$ python -q
>>> import numpy as np
>>> from numpy import linalg as LA
>>> np.set_printoptions(precision=3, suppress=True, linewidth=120)
>>> def rnd(a):
...     return np.round(a, 3) + 0
... 
>>> A = np.array([[4.0, 3.0, 0.0, 0.0, 3.0],
...     [3.0, 4.0, 0.0, 0.0, 3.0],
...     [0.0, 0.0, 4.0, 3.0, 0.0],
...     [0.0, 0.0, 3.0, 4.0, 0.0],
...     [3.0, 3.0, 0.0, 0.0, 4.0]])
>>> A
array([[4., 3., 0., 0., 3.],
       [3., 4., 0., 0., 3.],
       [0., 0., 4., 3., 0.],
       [0., 0., 3., 4., 0.],
       [3., 3., 0., 0., 4.]])
>>> # splits into 2 blocks
>>> Q = A.astype(float).copy()
>>> for j in range(5):
...     Q[:, j] -= Q[:, :j] @ (Q[:, :j].T @ Q[:, j])
...     Q[:, j] /= LA.norm(Q[:, j])
... 
>>> rnd(Q.T @ A)
array([[5.831, 5.659, 0.   , 0.   , 5.659],
       [0.   , 1.404, 0.   , 0.   , 0.691],
       [0.   , 0.   , 5.   , 4.8  , 0.   ],
       [0.   , 0.   , 0.   , 1.4  , 0.   ],
       [0.   , 0.   , 0.   , 0.   , 1.222]])
>>> rnd(Q.T @ Q)
array([[1., 0., 0., 0., 0.],
       [0., 1., 0., 0., 0.],
       [0., 0., 1., 0., 0.],
       [0., 0., 0., 1., 0.],
       [0., 0., 0., 0., 1.]])
>>> out = LA.inv(A)
>>> (np.abs(out) > 1e-9).astype(int)
array([[1, 1, 0, 0, 1],
       [1, 1, 0, 0, 1],
       [0, 0, 1, 1, 0],
       [0, 0, 1, 1, 0],
       [1, 1, 0, 0, 1]])
>>> np.allclose(out, A.T)
False
>>> rnd(LA.inv(out))
array([[4., 3., 0., 0., 3.],
       [3., 4., 0., 0., 3.],
       [0., 0., 4., 3., 0.],
       [0., 0., 3., 4., 0.],
       [3., 3., 0., 0., 4.]])
>>> rnd(LA.det(A) * out)
array([[ 49., -21.,   0.,   0., -21.],
       [-21.,  49.,   0.,   0., -21.],
       [  0.,   0.,  40., -30.,   0.],
       [  0.,   0., -30.,  40.,   0.],
       [-21., -21.,   0.,   0.,  49.]])
>>> Q, _ = LA.qr(np.array([[-0.6, -2.0, -1.9, 0.7, -0.3, 0.5],
...     [0.7, 0.0, 3.1, 1.0, -0.8, 0.5],
...     [0.3, -0.3, 0.4, -0.5, 0.0, -1.1],
...     [0.3, -0.2, 1.9, 0.1, 1.6, -0.2],
...     [-0.5, 0.1, 0.2, -0.6, -0.7, 1.9],
...     [0.4, -1.5, 1.3, 0.5, 0.3, -0.8]]))
>>> X = Q[:, :6]
>>> rnd(X)
array([[-0.5  , -0.732, -0.007,  0.285, -0.005, -0.365],
       [ 0.583, -0.078,  0.421,  0.498, -0.403, -0.257],
       [ 0.25 , -0.153, -0.226, -0.673, -0.324, -0.552],
       [ 0.25 , -0.113,  0.434, -0.181,  0.792, -0.277],
       [-0.417,  0.095,  0.762, -0.353, -0.321,  0.093],
       [ 0.333, -0.643,  0.048, -0.245, -0.055,  0.64 ]])
>>> x0 = np.array([3, 1, 8, 1, 9, 9])
>>> y = X @ x0
>>> rnd(y)
array([-5.338, -0.401, -9.767,  8.565,  2.531,  5.76 ])
>>> rnd(LA.solve(X, X[:, 2]))
array([0., 0., 1., 0., 0., 0.])
>>> rnd(LA.solve(X, y + X[:, 3]))
array([3., 1., 8., 2., 9., 9.])
>>> rnd(LA.pinv(X))
array([[-0.5  ,  0.583,  0.25 ,  0.25 , -0.417,  0.333],
       [-0.732, -0.078, -0.153, -0.113,  0.095, -0.643],
       [-0.007,  0.421, -0.226,  0.434,  0.762,  0.048],
       [ 0.285,  0.498, -0.673, -0.181, -0.353, -0.245],
       [-0.005, -0.403, -0.324,  0.792, -0.321, -0.055],
       [-0.365, -0.257, -0.552, -0.277,  0.093,  0.64 ]])
>>> rnd(LA.svd(X, compute_uv=False))
array([1., 1., 1., 1., 1., 1.])
>>> print(rnd(X[:, 3] @ X[:, 0]))
0.0
>>> rng = np.random.default_rng(12)
>>> idx = rng.permutation(6)
>>> out = X[:, idx] * rng.choice([-1, 1], 6)
>>> print(rnd(out))
[[ 0.732 -0.285  0.007 -0.365  0.005  0.5  ]
 [ 0.078 -0.498 -0.421 -0.257  0.403 -0.583]
 [ 0.153  0.673  0.226 -0.552  0.324 -0.25 ]
 [ 0.113  0.181 -0.434 -0.277 -0.792 -0.25 ]
 [-0.095  0.353 -0.762  0.093  0.321  0.417]
 [ 0.643  0.245 -0.048  0.64   0.055 -0.333]]
>>> left, _, Vh = LA.svd(X.T @ out)
>>> print(idx)
[1 3 2 5 4 0]
>>> rnd(LA.lstsq(X, out)[0])
array([[ 0.,  0.,  0.,  0.,  0., -1.],
       [-1.,  0.,  0.,  0.,  0.,  0.],
       [ 0.,  0., -1.,  0.,  0.,  0.],
       [ 0., -1.,  0.,  0.,  0.,  0.],
       [ 0.,  0.,  0.,  0., -1.,  0.],
       [ 0.,  0.,  0.,  1.,  0.,  0.]])
>>> K = np.array([[3, 1, -1],
...     [1, -3, -1],
...     [2, 2, 3],
...     [0, -3, 3],
...     [1, -3, -1],
...     [1, 2, 1],
...     [2, 2, 0]])
>>> K
array([[ 3,  1, -1],
       [ 1, -3, -1],
       [ 2,  2,  3],
       [ 0, -3,  3],
       [ 1, -3, -1],
       [ 1,  2,  1],
       [ 2,  2,  0]])
>>> left, sigma, Vh = LA.svd(K, full_matrices=False)
>>> rnd(np.cumsum(sigma ** 2) / np.sum(sigma ** 2))
array([0.526, 0.785, 1.   ])
>>> rnd(left.T @ K @ Vh.T)
array([[6.567, 0.   , 0.   ],
       [0.   , 4.606, 0.   ],
       [0.   , 0.   , 4.202]])
>>> rnd(left.T @ left)
array([[1., 0., 0.],
       [0., 1., 0.],
       [0., 0., 1.]])
>>> left.shape, sigma.shape, Vh.shape
((7, 3), (3,), (3, 3))
>>> print(np.allclose(left * sigma @ Vh, K))
True
>>> np.abs(left[:, 0]).round(6).argmax()
np.int64(2)
>>> E = np.load("sample0.npy")
>>> E
array([[ 2,  2, -2,  6,  4],
       [ 1,  5, -2, 15, -4],
       [ 0,  2, -4,  6,  4],
       [ 0,  3, -3,  9, -1]])
>>> t3 = np.stack([E, 5 * E, E[::-1]])
>>> rnd(LA.norm(t3, axis=(1, 2)))
array([ 22.517, 112.583,  22.517])
>>> (t3 @ E.T).shape
(3, 4, 4)
>>> print(np.einsum("bij,cij->bc", t3, t3))
[[  507  2535   308]
 [ 2535 12675  1540]
 [  308  1540   507]]
>>> m1 = np.load("case12.npy")
>>> print(m1)
[[ 0.166 -9.152  3.054]
 [ 0.015 -9.108  2.981]
 [ 0.055 -9.155  2.962]
 [ 0.083 -9.09   3.007]
 [ 0.217 -9.026  3.111]
 [ 3.792 -5.971 -3.034]
 [ 4.014 -6.086 -2.803]
 [ 3.88  -5.901 -2.957]
 [ 3.982 -5.917 -2.978]
 [ 3.975 -5.76  -2.982]
 [-7.102 -3.036  6.148]
 [-7.    -3.126  5.892]
 [-6.995 -2.893  5.901]
 [-7.012 -3.122  6.115]
 [-6.904 -2.95   6.016]]
>>> Q, Rm = LA.qr(m1)
>>> rnd(np.trace(Q @ Q.T))
np.float64(3.0)
>>> rnd(np.abs(np.diag(Rm)))
array([17.958, 25.207,  3.467])
>>> rnd(Rm)
array([[-17.958,   0.855,  14.862],
       [  0.   ,  25.207,  -6.106],
       [  0.   ,   0.   ,  -3.467]])
>>> np.allclose(Rm.T @ Rm, m1.T @ m1)
True
>>> rnd(np.trace(Rm))
np.float64(3.782)
>>> print(np.allclose(Rm, Rm.T))
False
>>> rnd(Rm @ Rm)
array([[ 322.489,    6.2  , -323.649],
       [   0.   ,  635.405, -132.746],
       [   0.   ,    0.   ,   12.02 ]])
>>> rnd((Rm + Rm.T) / 2)
array([[-17.958,   0.428,   7.431],
       [  0.428,  25.207,  -3.053],
       [  7.431,  -3.053,  -3.467]])
